% ipython --no-banner

In [1]: import numpy as np

In [2]: np.set_printoptions(precision=1, suppress=True, linewidth=200)

In [3]: K = np.loadtxt("arr.csv", delimiter=",")

In [4]: K
Out[4]: 
array([[ 5.,  4.,  2.,  3.,  3.,  7.,  8.,  8.,  2.],
       [ 4., 20.,  8., 12., 12., 28., 32., 32.,  8.],
       [ 2.,  8.,  8.,  6.,  6., 14., 16., 16.,  4.],
       [ 3., 12.,  6., 13.,  9., 21., 24., 24.,  6.],
       [ 3., 12.,  6.,  9., 13., 21., 24., 24.,  6.],
       [ 7., 28., 14., 21., 21., 53., 56., 56., 14.],
       [ 8., 32., 16., 24., 24., 56., 68., 64., 16.],
       [ 8., 32., 16., 24., 24., 56., 64., 68., 16.],
       [ 2.,  8.,  4.,  6.,  6., 14., 16., 16.,  8.]])

In [5]: # equal to its transpose

In [6]: Q, Rm = np.linalg.qr(K)

In [7]: print(np.trace(Q @ Q.T))
9.0

In [8]: np.round(Q.T @ Q, 1) + 0
Out[8]: 
array([[1., 0., 0., 0., 0., 0., 0., 0., 0.],
       [0., 1., 0., 0., 0., 0., 0., 0., 0.],
       [0., 0., 1., 0., 0., 0., 0., 0., 0.],
       [0., 0., 0., 1., 0., 0., 0., 0., 0.],
       [0., 0., 0., 0., 1., 0., 0., 0., 0.],
       [0., 0., 0., 0., 0., 1., 0., 0., 0.],
       [0., 0., 0., 0., 0., 0., 1., 0., 0.],
       [0., 0., 0., 0., 0., 0., 0., 1., 0.],
       [0., 0., 0., 0., 0., 0., 0., 0., 1.]])

In [9]: Q @ Rm
Out[9]: 
array([[ 5.,  4.,  2.,  3.,  3.,  7.,  8.,  8.,  2.],
       [ 4., 20.,  8., 12., 12., 28., 32., 32.,  8.],
       [ 2.,  8.,  8.,  6.,  6., 14., 16., 16.,  4.],
       [ 3., 12.,  6., 13.,  9., 21., 24., 24.,  6.],
       [ 3., 12.,  6.,  9., 13., 21., 24., 24.,  6.],
       [ 7., 28., 14., 21., 21., 53., 56., 56., 14.],
       [ 8., 32., 16., 24., 24., 56., 68., 64., 16.],
       [ 8., 32., 16., 24., 24., 56., 64., 68., 16.],
       [ 2.,  8.,  4.,  6.,  6., 14., 16., 16.,  8.]])

In [10]: np.allclose(Rm.T @ Rm, K.T @ K)
Out[10]: True

In [11]: U, sv, vt = np.linalg.svd(K)

In [12]: sv
Out[12]: array([224.,   4.,   4.,   4.,   4.,   4.,   4.,   4.,   4.])

In [13]: out = U[:, :1] @ np.diag(sv[:1]) @ vt[:1]

In [14]: round(np.linalg.norm(K - out, 2), 1), np.round(sv[1], 1)
Out[14]: (np.float64(4.0), np.float64(4.0))

In [15]: np.linalg.matrix_rank(out)
Out[15]: np.int64(1)

In [16]: print(np.round(np.linalg.norm(K - out) / np.linalg.norm(K), 1))
0.1

In [17]: print(round(np.abs(K - out).max(), 1))
4.0

In [18]: M = np.loadtxt("data.csv", delimiter=",")

In [19]: print(M)
[[-0.6  0.2 -1.4  0.5  0.8 -0.2 -0.7]
 [-0.4  0.4  0.2 -1.5 -0.2 -0.4 -1. ]
 [-0.2 -0.4 -1.1  1.   0.2  1.4  0.4]
 [ 1.7 -0.7 -0.5 -0.4 -0.8 -0.8  1.2]
 [-1.4 -0.2  0.   1.   0.8 -0.8  0.9]
 [ 0.3  0.  -0.3  0.8  0.8 -0.2  0.2]
 [-0.9  1.3  0.7 -0.5  0.1  0.2 -1.4]
 [-0.6  0.2  0.2 -0.4 -0.6  0.  -0.2]
 [ 0.3 -0.1  0.8 -0.2 -0.9  0.  -1. ]]

In [20]: out = M / np.sqrt((M ** 2).mean(axis=1, keepdims=True))

In [21]: print(np.linalg.matrix_rank(out) == np.linalg.matrix_rank(M))
True

In [22]: np.linalg.matrix_rank(M - M.mean(axis=1, keepdims=True))
Out[22]: np.int64(6)

In [23]: np.round(M - M.mean(axis=1, keepdims=True), 1) + 0
Out[23]: 
array([[-0.4,  0.4, -1.2,  0.7,  1. ,  0. , -0.5],
       [ 0. ,  0.8,  0.6, -1.1,  0.2,  0. , -0.6],
       [-0.4, -0.6, -1.3,  0.8,  0. ,  1.2,  0.2],
       [ 1.7, -0.7, -0.5, -0.4, -0.8, -0.8,  1.2],
       [-1.4, -0.2,  0. ,  1. ,  0.8, -0.8,  0.9],
       [ 0.1, -0.2, -0.5,  0.6,  0.6, -0.4,  0. ],
       [-0.8,  1.4,  0.8, -0.4,  0.2,  0.3, -1.3],
       [-0.4,  0.4,  0.4, -0.2, -0.4,  0.2,  0. ],
       [ 0.5,  0.1,  1. ,  0. , -0.7,  0.2, -0.8]])

In [24]: Q, Rm = np.linalg.qr(M)

In [25]: print(np.round(Q @ Rm, 1) + 0)
[[-0.6  0.2 -1.4  0.5  0.8 -0.2 -0.7]
 [-0.4  0.4  0.2 -1.5 -0.2 -0.4 -1. ]
 [-0.2 -0.4 -1.1  1.   0.2  1.4  0.4]
 [ 1.7 -0.7 -0.5 -0.4 -0.8 -0.8  1.2]
 [-1.4 -0.2  0.   1.   0.8 -0.8  0.9]
 [ 0.3  0.  -0.3  0.8  0.8 -0.2  0.2]
 [-0.9  1.3  0.7 -0.5  0.1  0.2 -1.4]
 [-0.6  0.2  0.2 -0.4 -0.6  0.  -0.2]
 [ 0.3 -0.1  0.8 -0.2 -0.9  0.  -1. ]]

In [26]: np.round(Q.T @ Q, 1) + 0
Out[26]: 
array([[1., 0., 0., 0., 0., 0., 0.],
       [0., 1., 0., 0., 0., 0., 0.],
       [0., 0., 1., 0., 0., 0., 0.],
       [0., 0., 0., 1., 0., 0., 0.],
       [0., 0., 0., 0., 1., 0., 0.],
       [0., 0., 0., 0., 0., 1., 0.],
       [0., 0., 0., 0., 0., 0., 1.]])

In [27]: np.abs(np.diag(Rm))
Out[27]: array([2.6, 1.3, 1.9, 1.7, 1. , 1.5, 1.3])

In [28]: W = np.array([[5, 3, 3, 0, 3, 2],
    ...:     [1, 4, 0, 2, 5, 3],
    ...:     [0, 0, 2, 3, 1, 4],
    ...:     [4, 0, 0, 1, 5, 1],
    ...:     [1, 2, 5, 0, 2, 3],
    ...:     [5, 1, 1, 5, 4, 5],
    ...:     [0, 1, 2, 4, 1, 2]])

In [29]: c = np.array([-3, -7, -5, 9, 8, 9])

In [30]: H = np.maximum(M @ W + c, 0)

In [31]: (H > 0).astype(int)
Out[31]: 
array([[0, 0, 0, 1, 1, 1],
       [0, 0, 0, 1, 0, 1],
       [1, 0, 0, 1, 1, 1],
       [0, 0, 0, 1, 1, 1],
       [0, 0, 0, 1, 1, 1],
       [1, 0, 0, 1, 1, 1],
       [0, 0, 0, 1, 1, 1],
       [0, 0, 0, 1, 1, 1],
       [0, 0, 0, 1, 1, 1]])

In [32]: cent = np.array([[4, -4], [-1, -2], [-1, -3], [5, -5], [-5, -1], [3, 0]])

In [33]: W @ cent
Out[33]: 
array([[  5, -38],
       [ -6, -27],
       [ 20, -22],
       [ -1, -26],
       [ -4, -25],
       [ 38, -54],
       [ 18, -29]])
